$ python -q
>>> import numpy as np
>>> np.set_printoptions(precision=2, suppress=True, linewidth=100)
>>> rnd = lambda a: np.round(a, 2) + 0
>>> W0 = np.loadtxt("block16.csv", delimiter=",")
>>> W0
array([[-10., -10.,   0.,  -2.,   0.,   0.,  -8.,  -8.,  -6.,  -2.],
       [ -5.,  -5.,   0.,  -1.,   0.,   0.,  -4.,  -4.,  -3.,  -1.],
       [ -5.,  -5.,   0.,  -1.,   0.,   0.,  -4.,  -4.,  -3.,  -1.],
       [-10., -10.,   0.,  -2.,   0.,   0.,  -8.,  -8.,  -6.,  -2.],
       [  0.,   0.,   0.,   0.,   0.,   0.,   0.,   0.,   0.,   0.],
       [ 10.,  10.,   0.,   2.,   0.,   0.,   8.,   8.,   6.,   2.],
       [-10., -10.,   0.,  -2.,   0.,   0.,  -8.,  -8.,  -6.,  -2.],
       [  5.,   5.,   0.,   1.,   0.,   0.,   4.,   4.,   3.,   1.],
       [  5.,   5.,   0.,   1.,   0.,   0.,   4.,   4.,   3.,   1.],
       [-10., -10.,   0.,  -2.,   0.,   0.,  -8.,  -8.,  -6.,  -2.],
       [  0.,   0.,   0.,   0.,   0.,   0.,   0.,   0.,   0.,   0.],
       [-10., -10.,   0.,  -2.,   0.,   0.,  -8.,  -8.,  -6.,  -2.]])
>>> w1 = np.array([[1, 2, 3],
...     [2, 3, 0],
...     [2, 2, 0],
...     [2, 3, 0],
...     [2, 2, 2],
...     [0, 2, 3],
...     [1, 0, 3],
...     [2, 1, 0],
...     [0, 1, 3],
...     [3, 3, 0]])
>>> c = np.array([-1, -1, 0])
>>> act = np.maximum(W0 @ w1 + c, 0)
>>> act
array([[ 0.,  0.,  0.],
       [ 0.,  0.,  0.],
       [ 0.,  0.,  0.],
       [ 0.,  0.,  0.],
       [ 0.,  0.,  0.],
       [63., 75., 72.],
       [ 0.,  0.,  0.],
       [31., 37., 36.],
       [31., 37., 36.],
       [ 0.,  0.,  0.],
       [ 0.,  0.,  0.],
       [ 0.,  0.,  0.]])
>>> (act > 0).astype(int)
array([[0, 0, 0],
       [0, 0, 0],
       [0, 0, 0],
       [0, 0, 0],
       [0, 0, 0],
       [1, 1, 1],
       [0, 0, 0],
       [1, 1, 1],
       [1, 1, 1],
       [0, 0, 0],
       [0, 0, 0],
       [0, 0, 0]])
>>> Z = np.array([[1, 0, 1], [1, 0, 0], [0, 2, 2]])
>>> act @ Z
array([[  0.,   0.,   0.],
       [  0.,   0.,   0.],
       [  0.,   0.,   0.],
       [  0.,   0.,   0.],
       [  0.,   0.,   0.],
       [138., 144., 207.],
       [  0.,   0.,   0.],
       [ 68.,  72., 103.],
       [ 68.,  72., 103.],
       [  0.,   0.,   0.],
       [  0.,   0.,   0.],
       [  0.,   0.,   0.]])
>>> rank = np.linalg.matrix_rank(W0)
>>> rank
np.int64(1)
>>> ns = np.linalg.svd(W0)[2][rank:].T
>>> [int(np.linalg.matrix_rank(W0[:, :j + 1])) for j in range(10)]
[1, 1, 1, 1, 1, 1, 1, 1, 1, 1]
>>> [int(np.linalg.matrix_rank(W0[:i])) for i in range(1, len(W0) + 1)]
[1, 1, 1, 1, 1, 1, 1, 1, 1, 1, 1, 1]
>>> [int(np.linalg.matrix_rank(np.delete(W0, i, axis=0))) for i in range(12)]
[1, 1, 1, 1, 1, 1, 1, 1, 1, 1, 1, 1]
>>> X = np.loadtxt("mat.csv", delimiter=",")
>>> X
array([[ 1.,  1.,  3., -1., -5.,  3.,  1.],
       [-1.,  5.,  0.,  5., -2.,  4., -2.],
       [ 5., -5., -3.,  2.,  1.,  0.,  4.],
       [ 2.,  4., -5.,  0., -3.,  3.,  3.],
       [ 5.,  0.,  4., -4.,  2., -3., -3.],
       [ 2.,  1.,  5.,  3.,  1., -4.,  4.],
       [-1.,  4., -4., -5., -5.,  0., -2.],
       [-1.,  4.,  5.,  1.,  2.,  4.,  3.],
       [-1.,  4.,  2., -1., -1.,  5.,  0.],
       [ 3., -5., -4.,  2.,  4.,  5.,  4.],
       [-5.,  4.,  0., -2., -3., -1.,  3.]])
>>> T = np.stack([X, 3 * X, X[::-1]])
>>> T.shape
(3, 11, 7)
>>> x = np.array([-3, 4, 2, 5, 2, -2, -4])
>>> rhs = X @ x
>>> rnd(np.linalg.lstsq(X, rhs)[0])
array([-3.,  4.,  2.,  5.,  2., -2., -4.])
>>> rnd(np.linalg.solve(X.T @ X, X.T @ rhs))
array([-3.,  4.,  2.,  5.,  2., -2., -4.])
>>> rng = np.random.default_rng(2)
>>> rhs = rhs + 0.3 * rng.normal(size=11)
>>> rnd(rhs)
array([-17.94,  43.84, -45.12, -24.73,  -4.46,  17.34, -16.1 ,  18.23,   6.08, -45.17,   5.29])
>>> c, *_ = np.linalg.lstsq(X, rhs)
>>> [round(float(np.linalg.norm(np.linalg.solve(X.T @ X + lam * np.eye(7), X.T @ rhs))), 2) for lam in (0, 1, 10, 100)]
[8.83, 8.7, 7.73, 4.2]
>>> rnd(c)
array([-3.02,  3.99,  2.07,  4.96,  2.02, -2.02, -3.99])
>>> rnd(np.linalg.norm(rhs - X @ c))
np.float64(0.46)
>>> rnd(X.T @ (rhs - X @ c))
array([0., 0., 0., 0., 0., 0., 0.])
>>> c.round()
array([-3.,  4.,  2.,  5.,  2., -2., -4.])
